% python3 -q
>>> import numpy as np
>>> import numpy.linalg as la
>>> np.set_printoptions(precision=1, suppress=True, linewidth=160, sign=" ")
>>> feats = np.array([[0, 2, 2, 3, -5],
...     [-2, 0, 0, 2, 0],
...     [-2, 0, 0, 0, 0],
...     [-3, -2, 0, 0, -1],
...     [5, 0, 0, 1, 0]])
>>> np.abs(np.diag(la.qr(feats)[1])) > 1e-9
array([ True,  True,  True,  True, False])
>>> print(np.unique(feats.round(6), axis=0).shape)
(5, 5)
>>> try:
...     la.inv(feats)
... except la.LinAlgError as e:
...     print("failed:", e)
... 
failed: Singular matrix
>>> feats @ feats
array([[-42,  -6,   0,  -1,  -3],
       [ -6,  -8,  -4,  -6,   8],
       [  0,  -4,  -4,  -6,  10],
       [ -1,  -6,  -6, -14,  15],
       [ -3,   8,  10,  15, -26]])
>>> round(float(np.abs(la.eigvals(feats)).max()), 1)
6.6
>>> print(la.matrix_power(feats, 3))
[[   0  -82  -84 -141  211]
 [  82    0  -12  -26   36]
 [  84   12    0    2    6]
 [ 141   26   -2    0   19]
 [-211  -36   -6  -19    0]]
>>> print(round(la.det(feats), 1))
0.0
>>> U, sigma, Vt = la.svd(feats)
>>> V = Vt[:(sigma > 1e-8).sum()]
>>> rng = np.random.default_rng(8583)
>>> x0 = feats[1] + 3 * feats[0] + rng.integers(2) * np.eye(5)[1]
>>> print(x0)
[ -2.   7.   6.  11. -15.]
>>> round(float(la.norm(x0 - V.T @ V @ x0)), 1)
0.2
>>> la.matrix_rank(np.vstack([feats, x0]))
np.int64(5)
>>> print(np.diag(V.T @ V))
[ 1.   1.   0.1  1.   0.9]
>>> print(np.allclose(V.T @ V @ x0, x0))
False
>>> x0 = np.array([2, 0, 0, 1, 0])
>>> x0 @ feats @ x0
np.int64(0)
>>> print(np.round(la.eigvals(feats).real, 1) + 0)
[ 0.  0.  0.  0.  0.]
>>> q = la.solve(np.eye(5) - feats, np.eye(5) + feats)
>>> np.round(q @ q.T, 1) + 0
array([[ 1.,  0.,  0.,  0.,  0.],
       [ 0.,  1.,  0.,  0.,  0.],
       [ 0.,  0.,  1.,  0.,  0.],
       [ 0.,  0.,  0.,  1.,  0.],
       [ 0.,  0.,  0.,  0.,  1.]])
>>> round(la.det(q), 1)
np.float64(1.0)
>>> out = np.array([[1, 1], [1, -1]])
>>> arr = np.kron(out, np.kron(out, out))[rng.permutation(8)][:5]
>>> print(arr)
[[ 1 -1 -1  1  1 -1 -1  1]
 [ 1 -1  1 -1  1 -1  1 -1]
 [ 1 -1 -1  1 -1  1  1 -1]
 [ 1 -1  1 -1 -1  1 -1  1]
 [ 1  1  1  1  1  1  1  1]]
>>> out = arr[0, 0] * arr[1:] - np.outer(arr[1:, 0], arr[0])
>>> out
array([[ 0,  0,  2, -2,  0,  0,  2, -2],
       [ 0,  0,  0,  0, -2,  2,  2, -2],
       [ 0,  0,  2, -2, -2,  2,  0,  0],
       [ 0,  2,  2,  0,  0,  2,  2,  0]])
>>> np.flatnonzero(~out.round(6).any(axis=1))
array([], dtype=int64)
>>> la.matrix_rank(out), la.matrix_rank(arr)
(np.int64(4), np.int64(5))
>>> arr[:, 0] / arr[0, 0]
array([ 1.,  1.,  1.,  1.,  1.])
>>> f = np.array([2, 2, 1])
>>> F = np.array([np.roll(f, i) for i in range(3)])
>>> F
array([[ 2,  2,  1],
       [ 1,  2,  2],
       [ 2,  1,  2]])
>>> print(np.allclose(F @ F.T, F.T @ F))
True
>>> J = np.loadtxt("a.csv", delimiter=",")
>>> print(J)
[[195. 103. -23.  82.  38.]
 [103. 101.  14.  37. -20.]
 [-23.  14. 182. 134.  56.]
 [ 82.  37. 134. 167.  96.]
 [ 38. -20.  56.  96. 104.]]
>>> np.poly(F)
array([ 1., -6.,  6., -5.])
>>> la.eigvals(F)
array([ 5. +0.j ,  0.5+0.9j,  0.5-0.9j])
>>> print(round(la.det(F.T), 1))
5.0
>>> round(la.det(F[::-1]), 1)
np.float64(-5.0)
>>> np.einsum("ij,ji->", F, F)
np.int64(24)
>>> U, sigma, Vt = la.svd(J)
>>> print(sigma.round(1) + 0)
[ 386.8  251.1  102.3    8.8    0. ]
>>> np.argmax(sigma[:-1] / (sigma[1:] + 1e-6)) + 1
np.int64(4)
>>> out = U[:, :4] @ np.diag(sigma[:4]) @ Vt[:4]
>>> round(float(la.norm(J - out) / la.norm(J)), 1)
0.0
>>> out
array([[195., 103., -23.,  82.,  38.],
       [103., 101.,  14.,  37., -20.],
       [-23.,  14., 182., 134.,  56.],
       [ 82.,  37., 134., 167.,  96.],
       [ 38., -20.,  56.,  96., 104.]])
>>> print(la.matrix_rank(out))
4
>>> round(float(la.norm(J, 2) / la.norm(J)), 1)
0.8
>>> print(la.cond(J) > 100)
True
>>> np.argsort(-la.norm(J, axis=0).round(6), kind="stable")[:3]
array([ 3,  0,  2])
>>> out = np.array([[2, -3, 0], [-3, -1, -3], [-3, 1, 3], [-1, 3, -3], [2, -3, -1]])
>>> J @ out
array([[ 144., -579., -662.],
       [-216., -225., -352.],
       [-656.,  471.,   46.],
       [-324.,   64., -306.],
       [  80.,  -62., -164.]])
>>> la.matrix_rank(J @ out)
np.int64(3)
>>> np.einsum("ij,ij->i", J, J)
array([ 57331.,  22775.,  54941.,  63154.,  25012.])
>>> idx = rng.permutation(5)
>>> idx
array([ 0,  2,  4,  3,  1])
>>> out = J[idx][:, idx]
>>> print(np.round(np.sort(np.abs(la.eigvals(out))), 1) + 0)
[   0.     8.8  102.3  251.1  386.8]
>>> out
array([[195., -23.,  38.,  82., 103.],
       [-23., 182.,  56., 134.,  14.],
       [ 38.,  56., 104.,  96., -20.],
       [ 82., 134.,  96., 167.,  37.],
       [103.,  14., -20.,  37., 101.]])
>>> E = np.array([[1, 0, 0, 0], [0, 0, 0, 1], [0, 0, 1, 0], [0, 1, 0, 0]])
>>> x0 = np.array([-1, -1, 1, -1])
>>> h = np.maximum(E @ x0, 0)
>>> np.maximum(E @ (3 * x0), 0)
array([ 0,  0,  3,  0])
>>> print(np.flatnonzero(h > 1e-9))
[ 2]
>>> E * (h > 1e-9)[:, None]
array([[ 0,  0,  0,  0],
       [ 0,  0,  0,  0],
       [ 0,  0,  1,  0],
       [ 0,  0,  0,  0]])
>>> print(h)
[ 0  0  1  0]
>>> print(np.tanh(E @ x0))
[-0.8 -0.8  0.8 -0.8]
>>> np.all(la.eigvalsh(E) > 0)
np.False_
>>> np.round(la.eigvalsh(E).min(), 1)
np.float64(-1.0)
>>> idx = rng.permutation(4)
>>> out = E[:, idx] * rng.choice([-1, 1], 4)
>>> out
array([[ 0,  0,  0, -1],
       [-1,  0,  0,  0],
       [ 0,  1,  0,  0],
       [ 0,  0, -1,  0]])
>>> U, _, Vt = la.svd(E.T @ out)
>>> U @ Vt
array([[ 0.,  0.,  0., -1.],
       [ 0.,  0., -1.,  0.],
       [ 0.,  1.,  0.,  0.],
       [-1.,  0.,  0.,  0.]])
>>> mat = np.loadtxt("mat.csv", delimiter=",")
>>> mat
array([[32., -2.,  1., -2.],
       [ 0., 21.,  0., -1.],
       [-1.,  0., 12.,  1.],
       [-1., -2.,  2., 10.]])
>>> x0 = np.array([3, 9, 1, 3])
>>> mat @ (2 * x0)
array([ 146.,  372.,   24.,   22.])
>>> (mat @ x0).argmax()
np.int64(1)
>>> np.sign((mat @ x0).round(6))
array([ 1.,  1.,  1.,  1.])
>>> mat * x0
array([[ 96., -18.,   1.,  -6.],
       [  0., 189.,   0.,  -3.],
       [ -3.,   0.,  12.,   3.],
       [ -3., -18.,   2.,  30.]])
>>> print(np.einsum("ij,j->i", mat, x0))
[  73.  186.   12.   11.]
>>> W0 = np.array([[1.0, 0.0, 0.0], [0.0, -1.0, 0.0], [0.0, 0.0, -1.0]])
>>> W1 = np.array([[-8, 6, -1, 4, -5], [1, -4, 6, 4, 2], [-2, 9, -9, -8, 4]])
>>> c = np.array([3, 2, 2, 2, 3])
>>> act = np.maximum(W0 @ W1 + c, 0)
>>> print(act)
[[  0.   8.   1.   6.   0.]
 [  2.   6.   0.   0.   1.]
 [  5.   0.  11.  10.   0.]]
>>> cent = np.array([[-1, -2, -3], [-3, -2, -2], [-2, -1, 0], [-3, 2, 1], [1, 1, -3]])
>>> (act @ cent).round(6).argmax(axis=1)
array([ 1,  1,  1])
>>> A = np.load("layer7.npy")
>>> A
array([[-5. , -0.7, -0.8, -4.7, -0.7],
       [ 4.2, -0.4,  0.1,  0.6,  3.3],
       [-1.4,  4.6,  2.7,  6. , -4.9],
       [-2. ,  5.4,  3.1,  3.3, -1.4],
       [ 2.6,  4.5,  2.4,  5.6, -1.7],
       [-2.8, -1.9, -0.9, -4.1,  2.1],
       [-3.4, -0.8, -0.6, -4.4,  1.6],
       [ 5.3,  1.3,  1. ,  5.5, -0.8],
       [-1.3,  3.3,  1.6,  3.1, -3.1],
       [ 1.4, -3.1, -1.9, -4.1,  3. ],
       [-4.6, -0.4, -0.4, -1.6, -1.8],
       [-2.4,  1.4,  0.8, -2. ,  0.9],
       [-3.2, -2.1, -1.5, -3.6, -0.7],
       [ 2.3,  2.4,  1.6,  2.4,  1.4],
       [ 1.5, -4.5, -2.4, -2.5,  0.9],
       [ 2.2,  2.8,  1.2,  4.2, -2.8],
       [-0.8, -2.3, -1.3, -2.2,  0.4],
       [ 0.9, -3.8, -2.1, -5.1,  4.4],
       [-0.4,  2.4,  1.7,  2.2,  0.5],
       [-0.8, -3.8, -1.8, -0.5, -1.4],
       [-0.7, -3.4, -2.4, -2.5, -1.9],
       [-0.6,  1.9,  1.4,  0.3,  1.7],
       [ 8.3, -2.6, -1.6,  1.6,  1.7],
       [ 0.3, -2.9, -1.7, -5. ,  3.9],
       [ 2.9, -5.6, -3.2, -2.2,  0.9],
       [ 7.5, -5.1, -2.9, -0.7,  2.5],
       [ 8.7, -4.4, -2.4, -0.4,  4. ]])
>>> out = np.c_[A[:, :2] @ np.array([[-2, -5], [-1, -4]]), np.array([-5, 0, 1, 1, 5, 4, 3, 5, -5, 1, 4, -3, 0, -5, -5, 3, 5, -1, -4, -1, -3, -1, -3, -2, 1, 3, -4])]
>>> out
array([[ 10.7,  27.8,  -5. ],
       [ -8. , -19.4,   0. ],
       [ -1.8, -11.4,   1. ],
       [ -1.4, -11.6,   1. ],
       [ -9.7, -31. ,   5. ],
       [  7.5,  21.6,   4. ],
       [  7.6,  20.2,   3. ],
       [-11.9, -31.7,   5. ],
       [ -0.7,  -6.7,  -5. ],
       [  0.3,   5.4,   1. ],
       [  9.6,  24.6,   4. ],
       [  3.4,   6.4,  -3. ],
       [  8.5,  24.4,   0. ],
       [ -7. , -21.1,  -5. ],
       [  1.5,  10.5,  -5. ],
       [ -7.2, -22.2,   3. ],
       [  3.9,  13.2,   5. ],
       [  2. ,  10.7,  -1. ],
       [ -1.6,  -7.6,  -4. ],
       [  5.4,  19.2,  -1. ],
       [  4.8,  17.1,  -3. ],
       [ -0.7,  -4.6,  -1. ],
       [-14. , -31.1,  -3. ],
       [  2.3,  10.1,  -2. ],
       [ -0.2,   7.9,   1. ],
       [ -9.9, -17.1,   3. ],
       [-13. , -25.9,  -4. ]])
>>> la.matrix_rank(out)
np.int64(3)
>>> print(la.matrix_rank(np.c_[A, out]))
6
>>> np.round(la.norm(out - A @ la.lstsq(A, out)[0], axis=0), 1) + 0
array([  0.,   0.,  16.])
>>> A.sum(axis=0)
array([ 18.7, -17.8, -10.3, -10.8,  12. ])
>>> print(np.abs(A).max())
8.7
>>> A[:, 5]
Traceback (most recent call last):
  File "<python-input-103>", line 1, in <module>
    A[:, 5]
    ~^^^^^^
IndexError: index 5 is out of bounds for axis 1 with size 5
>>> Xc = A - A.mean(axis=0)
>>> U, sigma, Vt = la.svd(Xc, full_matrices=False)
>>> np.abs(Vt[0]).argmax()
np.int64(1)
>>> dist = la.norm(A[:, None] - A[None], axis=-1)
>>> dist.mean(axis=1).argmax()
np.int64(2)
>>> (dist + 1e9 * np.eye(27)).round(6).argmin(axis=1)
array([ 12,  13,   8,   8,  15,   6,   5,  15,   3,  23,   0,  21,   0,  18,  24,   4,  20,  23,  21,  20,  19,  18,  26,  17,  14,  26,  25])
>>> dist[15]
array([ 12.3,   8.1,   5.1,   5.5,   2.8,  12. ,  11.9,   4.2,   3.7,  12.1,   9.7,   8.7,  11.2,   4.6,  11.2,   0. ,   9.6,  13.9,   4.7,   9.3,  10.3,
         6.6,  10.1,  13.2,  12. ,  12.6,  13.2])
>>> print(dist[15].round(6).argsort(kind="stable")[:4])
[ 15   4   8   7]
>>> cent = A[[0, 23]].astype(float)
>>> for _ in range(7):
...     idx = la.norm(A[:, None] - cent, axis=-1).argmin(axis=1)
...     cent = np.array([A[idx == j].mean(axis=0) for j in range(2)])
... 
>>> idx
array([ 0,  1,  0,  0,  0,  0,  0,  0,  0,  1,  0,  0,  0,  0,  1,  0,  0,  1,  0,  0,  0,  0,  1,  1,  1,  1,  1])
>>> print(np.abs(cent[1] - cent[0]).argmax())
0
>>> cent[1] - cent[0]
array([ 4.9, -4.4, -2.4, -2.4,  3.4])
>>> print(np.bincount(idx))
[ 18   9]
